>>> import numpy as np
>>> np.set_printoptions(precision=4, suppress=True, linewidth=140)
>>> def tidy(a):
...     return np.round(a, 4) + 0
... 
>>> F = np.loadtxt("sample19.csv", delimiter=",")
>>> print(F)
[[-2.  0. -2.  0. -1. -1.]
 [ 1. -1.  1. -2.  1.  0.]
 [-1.  0.  2. -1.  2.  2.]
 [-2.  2.  1.  0.  1.  1.]
 [ 2. -1. -1.  0. -1.  1.]
 [-2. -1.  0.  2.  1.  0.]
 [ 0.  1.  1. -2.  2. -1.]
 [-2. -2.  1.  1.  1.  2.]
 [ 2.  0. -1.  2. -2.  1.]
 [-2.  2. -1. -2. -1.  1.]
 [-1.  0.  2. -1.  2.  2.]
 [-2.  2.  1.  2.  2.  1.]]
>>> # row 10 repeats row 2
>>> B = np.c_[F[:, :1] @ np.array([[0]]), np.array([0, -1, 1, -2, 3, 1, 3, 3, 3, -3, -2, 2])]
>>> B
array([[ 0.,  0.],
       [ 0., -1.],
       [ 0.,  1.],
       [ 0., -2.],
       [ 0.,  3.],
       [ 0.,  1.],
       [ 0.,  3.],
       [ 0.,  3.],
       [ 0.,  3.],
       [ 0., -3.],
       [ 0., -2.],
       [ 0.,  2.]])
>>> np.linalg.matrix_rank(np.c_[F, B])
np.int64(7)
>>> B.T @ B
array([[ 0.,  0.],
       [ 0., 60.]])
>>> B @ B.T
array([[ 0.,  0.,  0.,  0.,  0.,  0.,  0.,  0.,  0.,  0.,  0.,  0.],
       [ 0.,  1., -1.,  2., -3., -1., -3., -3., -3.,  3.,  2., -2.],
       [ 0., -1.,  1., -2.,  3.,  1.,  3.,  3.,  3., -3., -2.,  2.],
       [ 0.,  2., -2.,  4., -6., -2., -6., -6., -6.,  6.,  4., -4.],
       [ 0., -3.,  3., -6.,  9.,  3.,  9.,  9.,  9., -9., -6.,  6.],
       [ 0., -1.,  1., -2.,  3.,  1.,  3.,  3.,  3., -3., -2.,  2.],
       [ 0., -3.,  3., -6.,  9.,  3.,  9.,  9.,  9., -9., -6.,  6.],
       [ 0., -3.,  3., -6.,  9.,  3.,  9.,  9.,  9., -9., -6.,  6.],
       [ 0., -3.,  3., -6.,  9.,  3.,  9.,  9.,  9., -9., -6.,  6.],
       [ 0.,  3., -3.,  6., -9., -3., -9., -9., -9.,  9.,  6., -6.],
       [ 0.,  2., -2.,  4., -6., -2., -6., -6., -6.,  6.,  4., -4.],
       [ 0., -2.,  2., -4.,  6.,  2.,  6.,  6.,  6., -6., -4.,  4.]])
>>> B[:, 0] @ B[:, 1]
np.float64(0.0)
>>> tidy(np.linalg.pinv(B))
array([[ 0.    ,  0.    ,  0.    ,  0.    ,  0.    ,  0.    ,  0.    ,  0.    ,  0.    ,  0.    ,  0.    ,  0.    ],
       [ 0.    , -0.0167,  0.0167, -0.0333,  0.05  ,  0.0167,  0.05  ,  0.05  ,  0.05  , -0.05  , -0.0333,  0.0333]])
>>> tidy(np.linalg.svd(B, compute_uv=False))
array([7.746, 0.   ])
>>> G = np.cov(F, rowvar=False)
>>> tidy(np.polyfit(F[:, 1], F[:, 5], 1))
array([-0.0763,  0.7627])
>>> tidy(F.std(axis=0))
array([1.5343, 1.2802, 1.2472, 1.4977, 1.3819, 1.0104])
>>> print(G.shape)
(6, 6)
>>> np.median(F, axis=0)
array([-1.5,  0. ,  1. ,  0. ,  1. ,  1. ])
>>> print(np.argwhere(np.triu(np.abs(np.corrcoef(F.T)) > 0.8, 1)))
[[2 4]]
>>> tidy(np.corrcoef(F[:, 1], F[:, 5])[0, 1])
np.float64(-0.0966)
>>> tidy(np.linalg.eigvalsh(G)[::-1])
array([4.3898, 2.7729, 2.4159, 1.1709, 0.9097, 0.0379])
>>> rng = np.random.default_rng(58593)
>>> z = rng.permutation(6)
>>> B = F[:, z] * rng.choice([-1, 1], 6)
>>> B
array([[-0., -1.,  2., -2.,  0., -1.],
       [ 2.,  1., -1.,  1., -1.,  0.],
       [ 1.,  2., -2., -1.,  0.,  2.],
       [-0.,  1., -1., -2.,  2.,  1.],
       [-0., -1.,  1.,  2., -1.,  1.],
       [-2.,  1., -0., -2., -1.,  0.],
       [ 2.,  2., -1.,  0.,  1., -1.],
       [-1.,  1., -1., -2., -2.,  2.],
       [-2., -2.,  1.,  2.,  0.,  1.],
       [ 2., -1.,  1., -2.,  2.,  1.],
       [ 1.,  2., -2., -1.,  0.,  2.],
       [-2.,  2., -1., -2.,  2.,  1.]])
>>> U, _, Vt = np.linalg.svd(F.T @ B)
>>> tidy(np.linalg.lstsq(F, B)[0])
array([[ 0.,  0.,  0.,  1.,  0.,  0.],
       [ 0.,  0.,  0.,  0.,  1.,  0.],
       [ 0.,  0., -1.,  0.,  0.,  0.],
       [-1.,  0.,  0.,  0.,  0.,  0.],
       [ 0.,  1.,  0.,  0.,  0.,  0.],
       [ 0.,  0.,  0.,  0.,  0.,  1.]])
>>> tidy(U @ Vt)
array([[ 0.,  0.,  0.,  1.,  0.,  0.],
       [ 0.,  0.,  0.,  0.,  1.,  0.],
       [ 0.,  0., -1.,  0.,  0.,  0.],
       [-1.,  0.,  0.,  0.,  0.,  0.],
       [ 0.,  1.,  0.,  0.,  0.,  0.],
       [ 0.,  0.,  0.,  0.,  0.,  1.]])
>>> Ac = (F - F.mean(axis=0)) / F.std(axis=0)
>>> Ac.std(axis=0)
array([1., 1., 1., 1., 1., 1.])
>>> np.argwhere(np.abs(Ac) > 2)
array([], shape=(0, 2), dtype=int64)
>>> coef = np.linalg.lstsq(np.delete(Ac, 0, axis=1), Ac[:, 0])[0]
>>> print(np.abs(coef).argmax())
3
>>> tidy(coef)
array([-0.2382,  2.0211,  0.0174, -2.0706, -0.6886])
>>> E = np.load("case10.npy")
>>> E
array([[-1,  1,  0,  0],
       [ 0,  0,  0,  0],
       [ 0,  0, -1,  1],
       [ 0,  0,  0,  0]])
>>> # splits into 2 blocks
>>> U, sv, Vt = np.linalg.svd(E)
>>> tidy(sv)
array([1.4142, 1.4142, 0.    , 0.    ])
>>> np.argmax(sv[:-1] / (sv[1:] + 1e-6)) + 1
np.int64(2)
>>> B = U[:, :2] @ np.diag(sv[:2]) @ Vt[:2]
>>> tidy(np.linalg.norm(E - B) / np.linalg.norm(E))
np.float64(0.0)
>>> np.linalg.matrix_rank(B)
np.int64(2)
>>> np.linalg.matrix_rank(E, rtol=0.05)
np.int64(2)
>>> tidy(np.abs(E - B).max())
np.float64(0.0)
>>> A = np.array([[0, 0, 0, 3, 0, 0, -1, 0],
...     [0, 0, 0, 0, 0, 0, -3, 0],
...     [0, 0, 0, -3, -3, 0, 2, 0],
...     [1, 0, -1, 0, 0, 0, 0, 0],
...     [0, 1, 3, 0, 0, 0, 0, 0],
...     [0, -3, 0, 0, 0, 0, 0, 0]])
>>> A
array([[ 0,  0,  0,  3,  0,  0, -1,  0],
       [ 0,  0,  0,  0,  0,  0, -3,  0],
       [ 0,  0,  0, -3, -3,  0,  2,  0],
       [ 1,  0, -1,  0,  0,  0,  0,  0],
       [ 0,  1,  3,  0,  0,  0,  0,  0],
       [ 0, -3,  0,  0,  0,  0,  0,  0]])
>>> # columns 5 and 7 are equal
>>> B = A / np.sqrt((A ** 2).mean(axis=1, keepdims=True))
>>> print(tidy(B[1]))
[ 0.      0.      0.      0.      0.      0.     -2.8284  0.    ]
>>> np.argsort(-np.linalg.norm(E, axis=0).round(6), kind="stable")[:3]
array([0, 1, 2])
>>> [round(float(x), 4) for x in np.linalg.svd(E, compute_uv=False)[:3]]
[1.4142, 1.4142, 0.0]
>>> t = np.radians(135)
>>> Rm = np.eye(8)
>>> Rm[1, 1] = Rm[6, 6] = np.cos(t)
>>> Rm[1, 6], Rm[6, 1] = -np.sin(t), np.sin(t)
>>> tidy(Rm)
array([[ 1.    ,  0.    ,  0.    ,  0.    ,  0.    ,  0.    ,  0.    ,  0.    ],
       [ 0.    , -0.7071,  0.    ,  0.    ,  0.    ,  0.    , -0.7071,  0.    ],
       [ 0.    ,  0.    ,  1.    ,  0.    ,  0.    ,  0.    ,  0.    ,  0.    ],
       [ 0.    ,  0.    ,  0.    ,  1.    ,  0.    ,  0.    ,  0.    ,  0.    ],
       [ 0.    ,  0.    ,  0.    ,  0.    ,  1.    ,  0.    ,  0.    ,  0.    ],
       [ 0.    ,  0.    ,  0.    ,  0.    ,  0.    ,  1.    ,  0.    ,  0.    ],
       [ 0.    ,  0.7071,  0.    ,  0.    ,  0.    ,  0.    , -0.7071,  0.    ],
       [ 0.    ,  0.    ,  0.    ,  0.    ,  0.    ,  0.    ,  0.    ,  1.    ]])
>>> B = A @ Rm.T
>>> tidy(np.linalg.det(Rm)), tidy(np.trace(Rm))
(np.float64(1.0), np.float64(4.5858))
>>> tidy(B)
array([[ 0.    ,  0.7071,  0.    ,  3.    ,  0.    ,  0.    ,  0.7071,  0.    ],
       [ 0.    ,  2.1213,  0.    ,  0.    ,  0.    ,  0.    ,  2.1213,  0.    ],
       [ 0.    , -1.4142,  0.    , -3.    , -3.    ,  0.    , -1.4142,  0.    ],
       [ 1.    ,  0.    , -1.    ,  0.    ,  0.    ,  0.    ,  0.    ,  0.    ],
       [ 0.    , -0.7071,  3.    ,  0.    ,  0.    ,  0.    ,  0.7071,  0.    ],
       [ 0.    ,  2.1213,  0.    ,  0.    ,  0.    ,  0.    , -2.1213,  0.    ]])
>>> np.allclose(A @ A.T, B @ B.T)
True
>>> tidy(np.abs(B - A).max(axis=0))
array([0.    , 5.1213, 0.    , 0.    , 0.    , 0.    , 5.1213, 0.    ])
>>> tidy(np.linalg.svd(F, compute_uv=False))
array([7.9717, 5.6007, 5.162 , 3.6386, 3.509 , 0.941 ])
>>> F.sum(axis=1)
array([-6.,  0.,  4.,  3.,  0.,  0.,  1.,  1.,  2., -3.,  4.,  6.])
>>> np.unravel_index(np.abs(F).argmax(), F.shape)
(np.int64(0), np.int64(0))
>>> np.zeros(12, 6)
Traceback (most recent call last):
  File "<python-input-66>", line 1, in <module>
    np.zeros(12, 6)
    ~~~~~~~~^^^^^^^
TypeError: Cannot interpret '6' as a data type
>>> np.abs(F).max()
np.float64(2.0)
>>> u = np.array([3, -3])
>>> np.array([np.convolve(row, u, "same") for row in A])
array([[ 0,  0,  0,  9, -9,  0, -3,  3],
       [ 0,  0,  0,  0,  0,  0, -9,  9],
       [ 0,  0,  0, -9,  0,  9,  6, -6],
       [ 3, -3, -3,  3,  0,  0,  0,  0],
       [ 0,  3,  6, -9,  0,  0,  0,  0],
       [ 0, -9,  9,  0,  0,  0,  0,  0]])
>>> np.correlate(A[0], A[2], "full")
array([  0,   0,   0,   0,   6,   0,  -9, -11,   0,   3,   3,   0,   0,   0,   0])
>>> np.polyval(u, A[0])
array([-3, -3, -3,  6, -3, -3, -6, -3])
>>> feats = np.load("data.npy")
>>> feats
array([[ 0,  0,  0,  0,  0,  0,  0,  0,  0,  0,  0,  0,  0],
       [ 0,  0,  0,  0,  0,  0,  0,  0,  0,  0,  0,  0,  0],
       [ 0,  0,  0,  0,  0,  0,  0,  0,  0,  1,  0,  0,  0],
       [ 0,  1,  0,  0,  0,  0,  0,  0,  0,  0,  0,  0,  0],
       [ 0,  0,  0,  2,  0,  0,  0,  0,  0,  0,  0,  0,  0],
       [ 0,  0,  0,  0,  0,  0,  0,  0,  0,  0,  1,  0,  0],
       [ 0,  0,  0,  0,  0,  1,  0,  0,  0,  0,  0,  0,  0],
       [ 0,  0,  0,  0,  0,  0,  0,  0, -2,  0,  0,  0,  0],
       [ 0,  0,  0,  0,  2,  0,  0,  0,  0,  0,  0,  0,  0],
       [ 0,  0,  0,  0,  0,  0,  0,  1,  0,  0,  0,  0,  0],
       [ 0,  0,  0,  0,  0,  0,  0,  0,  0,  0,  0,  0,  0],
       [ 0,  0,  0,  0,  0,  0,  0,  0,  0,  0,  0,  0,  0],
       [ 0,  0,  0,  0,  0,  0, -1,  0,  0,  0,  0,  0,  0]])
>>> # splits into 4 blocks
>>> np.allclose(feats[:-1].T @ np.linalg.lstsq(feats[:-1].T, feats[-1])[0], feats[-1])
False
>>> try:
...     np.linalg.inv(feats)
... except np.linalg.LinAlgError as e:
...     print("failed:", e)
... 
failed: Singular matrix
>>> print(np.abs(np.diag(np.linalg.qr(feats)[1])) > 1e-9)
[False  True False  True  True  True  True  True  True False  True False False]
>>> np.linalg.lstsq(feats[:-1].T, feats[-1])[2]
np.int32(8)
